>>> import numpy as np
>>> import numpy.linalg as la
>>> np.set_printoptions(suppress=True, linewidth=200)
>>> def rd(a):
...     return np.round(a, 2) + 0
... 
>>> A = np.loadtxt("mat.csv", delimiter=",")
>>> rd(A)
array([[-2.11, -0.95,  1.9 ],
       [ 2.11, -0.61,  2.04],
       [-0.26,  2.78,  1.1 ]])
>>> rd(la.det(A))
np.float64(27.0)
>>> np.allclose(A, A.T)
False
>>> rd(np.sort(np.abs(la.eigvals(A))))
array([3., 3., 3.])
>>> rd(np.trace(A))
np.float64(-1.62)
>>> rd(np.abs(la.eigvals(A)).max())
np.float64(3.0)
>>> rd(la.matrix_power(A, 2))
array([[ 1.95,  7.89, -3.88],
       [-6.29,  4.02,  5.03],
       [ 6.14,  1.62,  6.38]])
>>> M = np.load("dump.npy")
>>> M
array([[1.  , 0.5 , 0.25, 0.12],
       [0.5 , 1.  , 0.5 , 0.25],
       [0.25, 0.5 , 1.  , 0.5 ],
       [0.12, 0.25, 0.5 , 1.  ]])
>>> ev, V = la.eig(M)
>>> rd(ev)
array([2.08, 1.  , 0.54, 0.38])
>>> rd(np.prod(ev))
np.float64(0.42)
>>> rd(np.sort(la.eigvals(la.inv(M))))
array([0.48, 1.  , 1.86, 2.66])
>>> ev, V = la.eigh(M)
>>> rd(np.abs(V[:, -1]))
array([0.43, 0.56, 0.56, 0.43])
>>> np.unique(ev.round(6) + 0, return_counts=True)[1]
array([1, 1, 1, 1])
>>> (ev > 1e-8).sum(), (ev < -1e-8).sum()
(np.int64(4), np.int64(0))
>>> u = np.array([4, 0, -5])
>>> np.convolve(M[1], u)
array([ 2.  ,  4.  , -0.5 , -4.  , -2.5 , -1.25])
>>> rd(np.cross(M[1, :3], M[0, :3]))
array([ 0.  ,  0.38, -0.75])
>>> Q, V = la.qr(M[:, :2])[0], la.qr(M[:, 2:])[0]
>>> sv = la.svd(Q.T @ V, compute_uv=False)
>>> rd(np.degrees(np.arccos(sv.clip(0, 1))))
array([34.9 , 85.88])
>>> J = np.array([[0.1, 0.2, 0.7, -0.3], [1.2, -1.9, 0.3, -0.4], [1.6, 0.4, 2.2, -0.2]])
>>> x0 = np.array([1, 1, 1, 0])
>>> a = np.maximum(J @ x0, 0)
>>> J * (a > 1e-9)[:, None]
array([[ 0.1,  0.2,  0.7, -0.3],
       [ 0. , -0. ,  0. , -0. ],
       [ 1.6,  0.4,  2.2, -0.2]])
>>> rd(J.T @ a)
array([ 6.82,  1.88,  9.94, -1.14])
>>> rd(np.tanh(J @ x0))
array([ 0.76, -0.38,  1.  ])
>>> data = np.array([[0.1, -0.3, -0.3], [0.9, 3.6, 1.1], [2.1, 3.3, 0.8]])
>>> blk = np.stack([data, -3 * data, data[::-1]])
>>> rd(la.norm(blk, axis=(1, 2)))
array([ 5.58, 16.73,  5.58])
>>> rd(la.det(blk))
array([  0.82, -22.28,  -0.82])
>>> rd(blk.sum(axis=0))
array([[ 1.9,  3.9,  1.4],
       [-0.9, -3.6, -1.1],
       [-4.1, -6.9, -1.9]])
>>> x0 = np.array([1, 0, 1])
>>> rhs = data @ x0
>>> beta, lr = np.zeros(3), 1 / la.norm(data, 2) ** 2
>>> for i in range(5):
...     beta -= lr * data.T @ (data @ beta - rhs)
...     if i % 1 == 0: print(i, round(la.norm(data @ beta - rhs), 2))
... 
0 0.57
1 0.55
2 0.54
3 0.52
4 0.51
>>> rd(beta)
array([0.32, 0.54, 0.14])
>>> out = data / np.sqrt((data ** 2).mean(axis=1, keepdims=True))
>>> la.matrix_rank(out) == la.matrix_rank(data)
np.True_
>>> rng = np.random.default_rng(92)
>>> out = data + rng.integers(-2, 3, (3, 1)) @ rng.integers(-2, 3, (1, 3))
>>> rd(out)
array([[ 0.1, -0.3, -0.3],
       [-1.1,  3.6,  0.1],
       [-1.9,  3.3, -1.2]])
>>> np.abs(out - data).sum(axis=1)
array([0., 3., 6.])
>>> out - data
array([[ 0.,  0.,  0.],
       [-2.,  0., -1.],
       [-4.,  0., -2.]])
>>> la.matrix_rank(out - data, tol=1e-8)
np.int64(1)
>>> rd(la.det(out[::-1]))
np.float64(0.98)
>>> rd(la.eigvals(out).sum().real)
np.float64(2.5)
>>> rd(np.kron(np.eye(2, dtype=int), out))
array([[ 0.1, -0.3, -0.3,  0. ,  0. ,  0. ],
       [-1.1,  3.6,  0.1,  0. ,  0. ,  0. ],
       [-1.9,  3.3, -1.2,  0. ,  0. ,  0. ],
       [ 0. ,  0. ,  0. ,  0.1, -0.3, -0.3],
       [ 0. ,  0. ,  0. , -1.1,  3.6,  0.1],
       [ 0. ,  0. ,  0. , -1.9,  3.3, -1.2]])
